$ python3 -q
>>> import numpy as np
>>> np.set_printoptions(precision=3, suppress=True, linewidth=200)
>>> rd = lambda a: np.round(a, 3) + 0
>>> M = np.load("arr.npy")
>>> rd(M)
array([[ 0.759,  0.308, -0.047,  0.055,  0.007, -0.26 , -0.101,  0.021, -0.017,  0.063],
       [ 0.308,  0.295,  0.148, -0.194, -0.141, -0.024, -0.025,  0.109,  0.047, -0.137],
       [-0.047,  0.148,  0.84 , -0.022, -0.016,  0.039,  0.151,  0.104, -0.27 ,  0.043],
       [ 0.055, -0.194, -0.022,  0.616,  0.209, -0.183,  0.24 ,  0.184,  0.037,  0.158],
       [ 0.007, -0.141, -0.016,  0.209,  0.62 , -0.051, -0.224,  0.055, -0.267, -0.211],
       [-0.26 , -0.024,  0.039, -0.183, -0.051,  0.276, -0.207,  0.211,  0.044,  0.067],
       [-0.101, -0.025,  0.151,  0.24 , -0.224, -0.207,  0.598, -0.106,  0.146, -0.154],
       [ 0.021,  0.109,  0.104,  0.184,  0.055,  0.211, -0.106,  0.775,  0.24 , -0.036],
       [-0.017,  0.047, -0.27 ,  0.037, -0.267,  0.044,  0.146,  0.24 ,  0.371, -0.067],
       [ 0.063, -0.137,  0.043,  0.158, -0.211,  0.067, -0.154, -0.036, -0.067,  0.85 ]])
>>> def softmax(z):
...     e = np.exp(z - z.max(axis=-1, keepdims=True))
...     return e / e.sum(axis=-1, keepdims=True)
... 
>>> rd(softmax(M).sum(axis=1))
array([1., 1., 1., 1., 1., 1., 1., 1., 1., 1.])
>>> rd(softmax(M[7] + 4))
array([0.085, 0.093, 0.092, 0.1  , 0.088, 0.103, 0.075, 0.18 , 0.106, 0.08 ])
>>> att = M @ M.T / np.sqrt(10)
>>> softmax(att).round(6).argmax(axis=1)
array([0, 0, 2, 3, 4, 5, 6, 7, 8, 9])
>>> rd(softmax(att)[7] @ M)
array([ 0.075,  0.04 ,  0.095,  0.111,  0.   , -0.001,  0.027,  0.174,  0.033,  0.054])
>>> ev, vecs = np.linalg.eigh(M)
>>> x = np.array([3, 1, 3, 4, 3, 4, 4, 1, 3, 0])
>>> rd(vecs * np.abs(ev) @ vecs.T)
array([[ 0.759,  0.308, -0.047,  0.055,  0.007, -0.26 , -0.101,  0.021, -0.017,  0.063],
       [ 0.308,  0.295,  0.148, -0.194, -0.141, -0.024, -0.025,  0.109,  0.047, -0.137],
       [-0.047,  0.148,  0.84 , -0.022, -0.016,  0.039,  0.151,  0.104, -0.27 ,  0.043],
       [ 0.055, -0.194, -0.022,  0.616,  0.209, -0.183,  0.24 ,  0.184,  0.037,  0.158],
       [ 0.007, -0.141, -0.016,  0.209,  0.62 , -0.051, -0.224,  0.055, -0.267, -0.211],
       [-0.26 , -0.024,  0.039, -0.183, -0.051,  0.276, -0.207,  0.211,  0.044,  0.067],
       [-0.101, -0.025,  0.151,  0.24 , -0.224, -0.207,  0.598, -0.106,  0.146, -0.154],
       [ 0.021,  0.109,  0.104,  0.184,  0.055,  0.211, -0.106,  0.775,  0.24 , -0.036],
       [-0.017,  0.047, -0.27 ,  0.037, -0.267,  0.044,  0.146,  0.24 ,  0.371, -0.067],
       [ 0.063, -0.137,  0.043,  0.158, -0.211,  0.067, -0.154, -0.036, -0.067,  0.85 ]])
>>> rd(np.abs(M).sum(axis=1).max()), rd(np.abs(ev).max())
(np.float64(1.952), np.float64(1.0))
>>> rd(vecs * np.maximum(ev, 0) @ vecs.T)
array([[ 0.759,  0.308, -0.047,  0.055,  0.007, -0.26 , -0.101,  0.021, -0.017,  0.063],
       [ 0.308,  0.295,  0.148, -0.194, -0.141, -0.024, -0.025,  0.109,  0.047, -0.137],
       [-0.047,  0.148,  0.84 , -0.022, -0.016,  0.039,  0.151,  0.104, -0.27 ,  0.043],
       [ 0.055, -0.194, -0.022,  0.616,  0.209, -0.183,  0.24 ,  0.184,  0.037,  0.158],
       [ 0.007, -0.141, -0.016,  0.209,  0.62 , -0.051, -0.224,  0.055, -0.267, -0.211],
       [-0.26 , -0.024,  0.039, -0.183, -0.051,  0.276, -0.207,  0.211,  0.044,  0.067],
       [-0.101, -0.025,  0.151,  0.24 , -0.224, -0.207,  0.598, -0.106,  0.146, -0.154],
       [ 0.021,  0.109,  0.104,  0.184,  0.055,  0.211, -0.106,  0.775,  0.24 , -0.036],
       [-0.017,  0.047, -0.27 ,  0.037, -0.267,  0.044,  0.146,  0.24 ,  0.371, -0.067],
       [ 0.063, -0.137,  0.043,  0.158, -0.211,  0.067, -0.154, -0.036, -0.067,  0.85 ]])
